% ipython --no-banner

In [1]: import numpy as np

In [2]: np.set_printoptions(precision=4, suppress=True, linewidth=200)

In [3]: def tidy(a):
   ...:     return np.round(a, 4) + 0
   ...: 

In [4]: M = np.load("layer15.npy")

In [5]: M
Out[5]: 
array([[ 1,  0,  2, -3,  1,  2,  3,  0],
       [ 0,  1,  0, -2,  3, -3,  1,  3],
       [ 0,  0, -2, -2, -2,  2,  2,  1],
       [ 0,  0,  0,  2, -3,  0,  0,  2],
       [ 0,  0,  0,  0, -1,  0, -1,  0],
       [ 0,  0,  0,  0,  0, -2,  3,  3],
       [ 0,  0,  0,  0,  0,  0,  1, -1],
       [ 0,  0,  0,  0,  0,  0,  0, -3]])

In [6]: # triangular, det is the product of the diagonal

In [7]: rng = np.random.default_rng(734577)

In [8]: other = M + rng.integers(-2, 3, (8, 7)) @ rng.integers(-2, 3, (7, 8))

In [9]: other
Out[9]: 
array([[ -5,   2,  -2,  -2,  -8,   2,   8,   4],
       [ -4,   0,  -5,  -2,   0,  -5,  -4,   6],
       [  7,  -4,   4,  -1,   5,  -1,   4,  -1],
       [  1,  -2,   5,   7,  -1,  -3,   6,  -5],
       [  2,   2,   4,   7,  -8,   0,  -4,  -2],
       [  3,   0,   0,  -5,   1,  -3,   1,   8],
       [ -6,  -1,  -1,   3,  -3,  -2,   1,  -2],
       [ -5,   6, -11,  -4,  -7,   3,   1,  -3]])

In [10]: np.abs(other - M).sum(axis=1)
Out[10]: array([31, 23, 32, 31, 27, 17, 17, 37])

In [11]: tidy(np.linalg.svd(other - M, compute_uv=False))
Out[11]: array([25.0371, 15.3742, 10.5133,  8.1328,  7.156 ,  3.5934,  1.7279,  0.    ])

In [12]: tidy(np.sort(np.abs(np.linalg.eigvals(M))))
Out[12]: array([1., 1., 1., 1., 2., 2., 2., 3.])

In [13]: M.inv()
AttributeError: 'numpy.ndarray' object has no attribute 'inv'


In [14]: np.allclose(M @ M.T, M.T @ M)
Out[14]: False

In [15]: np.trace(M)
Out[15]: np.int64(-3)

In [16]: print((M - M.T) / 2)
[[ 0.   0.   1.  -1.5  0.5  1.   1.5  0. ]
 [ 0.   0.   0.  -1.   1.5 -1.5  0.5  1.5]
 [-1.   0.   0.  -1.  -1.   1.   1.   0.5]
 [ 1.5  1.   1.   0.  -1.5  0.   0.   1. ]
 [-0.5 -1.5  1.   1.5  0.   0.  -0.5  0. ]
 [-1.   1.5 -1.   0.   0.   0.   1.5  1.5]
 [-1.5 -0.5 -1.   0.   0.5 -1.5  0.  -0.5]
 [ 0.  -1.5 -0.5 -1.   0.  -1.5  0.5  0. ]]

In [17]: M @ M
Out[17]: 
array([[  1,   0,  -2, -13,   5,   2,  15,  -1],
       [  0,   1,   0,  -6,   6,   3, -10, -20],
       [  0,   0,   4,   0,  12,  -8,   6,  -5],
       [  0,   0,   0,   4,  -3,   0,   3,  -2],
       [  0,   0,   0,   0,   1,   0,   0,   1],
       [  0,   0,   0,   0,   0,   4,  -3, -18],
       [  0,   0,   0,   0,   0,   0,   1,   2],
       [  0,   0,   0,   0,   0,   0,   0,   9]])

In [18]: [int(np.linalg.matrix_rank(np.linalg.matrix_power(M, p))) for p in range(1, 9)]
Out[18]: [8, 8, 8, 8, 8, 8, 8, 8]

In [19]: np.linalg.matrix_rank(M - M[0, 0] * np.eye(8))
Out[19]: np.int64(6)

In [20]: q, r_ = np.linalg.qr(M)

In [21]: r_
Out[21]: 
array([[ 1.,  0.,  2., -3.,  1.,  2.,  3.,  0.],
       [ 0.,  1.,  0., -2.,  3., -3.,  1.,  3.],
       [ 0.,  0., -2., -2., -2.,  2.,  2.,  1.],
       [ 0.,  0.,  0.,  2., -3.,  0.,  0.,  2.],
       [ 0.,  0.,  0.,  0., -1.,  0., -1.,  0.],
       [ 0.,  0.,  0.,  0.,  0., -2.,  3.,  3.],
       [ 0.,  0.,  0.,  0.,  0.,  0.,  1., -1.],
       [ 0.,  0.,  0.,  0.,  0.,  0.,  0., -3.]])

In [22]: np.trace(q @ q.T)
Out[22]: np.float64(8.0)

In [23]: q.shape, r_.shape
Out[23]: ((8, 8), (8, 8))

In [24]: q
Out[24]: 
array([[ 1.,  0.,  0.,  0.,  0.,  0.,  0.,  0.],
       [-0.,  1.,  0.,  0.,  0.,  0.,  0.,  0.],
       [-0., -0.,  1.,  0.,  0.,  0.,  0.,  0.],
       [-0., -0., -0.,  1.,  0.,  0.,  0.,  0.],
       [-0., -0., -0., -0.,  1.,  0.,  0.,  0.],
       [-0., -0., -0., -0., -0.,  1.,  0.,  0.],
       [-0., -0., -0., -0., -0., -0.,  1.,  0.],
       [-0., -0., -0., -0., -0., -0., -0.,  1.]])

In [25]: q @ r_
Out[25]: 
array([[ 1.,  0.,  2., -3.,  1.,  2.,  3.,  0.],
       [ 0.,  1.,  0., -2.,  3., -3.,  1.,  3.],
       [ 0.,  0., -2., -2., -2.,  2.,  2.,  1.],
       [ 0.,  0.,  0.,  2., -3.,  0.,  0.,  2.],
       [ 0.,  0.,  0.,  0., -1.,  0., -1.,  0.],
       [ 0.,  0.,  0.,  0.,  0., -2.,  3.,  3.],
       [ 0.,  0.,  0.,  0.,  0.,  0.,  1., -1.],
       [ 0.,  0.,  0.,  0.,  0.,  0.,  0., -3.]])

In [26]: q.T @ q
Out[26]: 
array([[1., 0., 0., 0., 0., 0., 0., 0.],
       [0., 1., 0., 0., 0., 0., 0., 0.],
       [0., 0., 1., 0., 0., 0., 0., 0.],
       [0., 0., 0., 1., 0., 0., 0., 0.],
       [0., 0., 0., 0., 1., 0., 0., 0.],
       [0., 0., 0., 0., 0., 1., 0., 0.],
       [0., 0., 0., 0., 0., 0., 1., 0.],
       [0., 0., 0., 0., 0., 0., 0., 1.]])

In [27]: X = np.array([[2, 1, 3, 2, 3, 1, 1, 2, 3, 2],
    ...:     [2, 1, 3, 2, 3, 1, 1, 2, 3, 2],
    ...:     [2, 1, 3, 2, 3, 1, 1, 2, 3, 2],
    ...:     [1, 0, 2, 1, 2, 0, 0, 1, 2, 1],
    ...:     [2, 1, 3, 2, 3, 1, 1, 2, 3, 2]])

In [28]: # rows 0 and 1 are equal

In [29]: def softmax(z):
    ...:     e = np.exp(z - z.max(axis=-1, keepdims=True))
    ...:     return e / e.sum(axis=-1, keepdims=True)
    ...: 

In [30]: print(tidy(softmax(X).sum(axis=1)))
[1. 1. 1. 1. 1.]

In [31]: tidy(softmax(10 * X[2]))
Out[31]: array([0.    , 0.    , 0.3333, 0.    , 0.3333, 0.    , 0.    , 0.    , 0.3333, 0.    ])

In [32]: S = X @ X.T / np.sqrt(10)

In [33]: softmax(S).round(6).argmax(axis=1)
Out[33]: array([0, 0, 0, 0, 0])

In [34]: tidy(softmax(S))
Out[34]: 
array([[0.2499, 0.2499, 0.2499, 0.0004, 0.2499],
       [0.2499, 0.2499, 0.2499, 0.0004, 0.2499],
       [0.2499, 0.2499, 0.2499, 0.0004, 0.2499],
       [0.2474, 0.2474, 0.2474, 0.0105, 0.2474],
       [0.2499, 0.2499, 0.2499, 0.0004, 0.2499]])

In [35]: x = np.array([-2, 3, 3, 0, 2, 0, -2, 0, -2, -2])

In [36]: a = np.maximum(X @ x, 0)

In [37]: tidy(np.tanh(X @ x))
Out[37]: array([0.964, 0.964, 0.964, 0.964, 0.964])

In [38]: print(X.T @ a)
[18  8 28 18 28  8  8 18 28 18]

In [39]: a
Out[39]: array([2, 2, 2, 2, 2])

In [40]: np.maximum(X @ x, 0) - np.maximum(-X @ x, 0)
Out[40]: array([2, 2, 2, 2, 2])
